In [1]: import numpy as np

In [2]: np.set_printoptions(precision=3, suppress=True, linewidth=160)

In [3]: def rd(a):
   ...:     return np.round(a, 3) + 0
   ...: 

In [4]: W0 = np.load("x.npy")

In [5]: print(W0)
[[ 1 -2  4 -8]
 [ 1 -1  1 -1]
 [ 1  0  0  0]
 [ 1  1  1  1]
 [ 1  2  4  8]]

In [6]: q, evecs = np.linalg.qr(W0[:, :2])[0], np.linalg.qr(W0[:, 2:])[0]

In [7]: s = np.linalg.svd(q.T @ evecs, compute_uv=False)

In [8]: print(rd(s))
[0.943 0.767]

In [9]: print(rd(np.linalg.norm(q @ q.T - evecs @ evecs.T, 2)))
0.642

In [10]: print((s > 0.9).sum())
1

In [11]: x = np.array([-1, 0, 2, -2])

In [12]: y = W0 @ x

In [13]: print(rd(np.linalg.lstsq(W0, y)[0]))
[-1.  0.  2. -2.]

In [14]: print(rd(np.linalg.solve(W0.T @ W0, W0.T @ y)))
[-1.  0.  2. -2.]

In [15]: rng = np.random.default_rng(4175)

In [16]: y = y + 0.02 * rng.normal(size=5)

In [17]: print(rd(y))
[22.983  3.018 -1.001 -1.034 -8.986]

In [18]: coef, *_ = np.linalg.lstsq(W0, y)

In [19]: print(rd(W0.T @ (y - W0 @ coef)))
[0. 0. 0. 0.]

In [20]: print(coef.round())
[-1. -0.  2. -2.]

In [21]: M2 = np.c_[W0[:, :2] @ np.array([[0, 1], [3, 0]]), np.array([-2, 2, -4, 5, -3])]

In [22]: print(M2)
[[-6  1 -2]
 [-3  1  2]
 [ 0  1 -4]
 [ 3  1  5]
 [ 6  1 -3]]

In [23]: print(rd(np.linalg.norm(np.linalg.qr(W0)[0].T @ M2, axis=0) ** 2 / ((M2 ** 2).sum(axis=0) + 1e-12)))
[1.  1.  0.2]

In [24]: print(np.linalg.matrix_rank(M2))
3

In [25]: print(rd(np.linalg.lstsq(W0, M2[:, 0])[0]))
[0. 3. 0. 0.]

In [26]: feats = np.array([[0, 0, 2, 0, 3],
    ...:     [2, 0, 2, 3, 0],
    ...:     [3, 0, 3, 0, 3],
    ...:     [2, 2, 1, 1, 2],
    ...:     [3, 1, 2, 0, 0]])

In [27]: print(feats)
[[0 0 2 0 3]
 [2 0 2 3 0]
 [3 0 3 0 3]
 [2 2 1 1 2]
 [3 1 2 0 0]]

In [28]: r0 = np.array([1, 1, 2, 3, 4])

In [29]: M2 = feats + np.outer(r0, np.eye(5)[3])

In [30]: print(rd(np.linalg.det(M2) / np.linalg.det(feats)), rd(1 + np.linalg.solve(feats, r0)[3]))
0.538 0.538

In [31]: print(np.linalg.matrix_rank(M2 - feats))
1
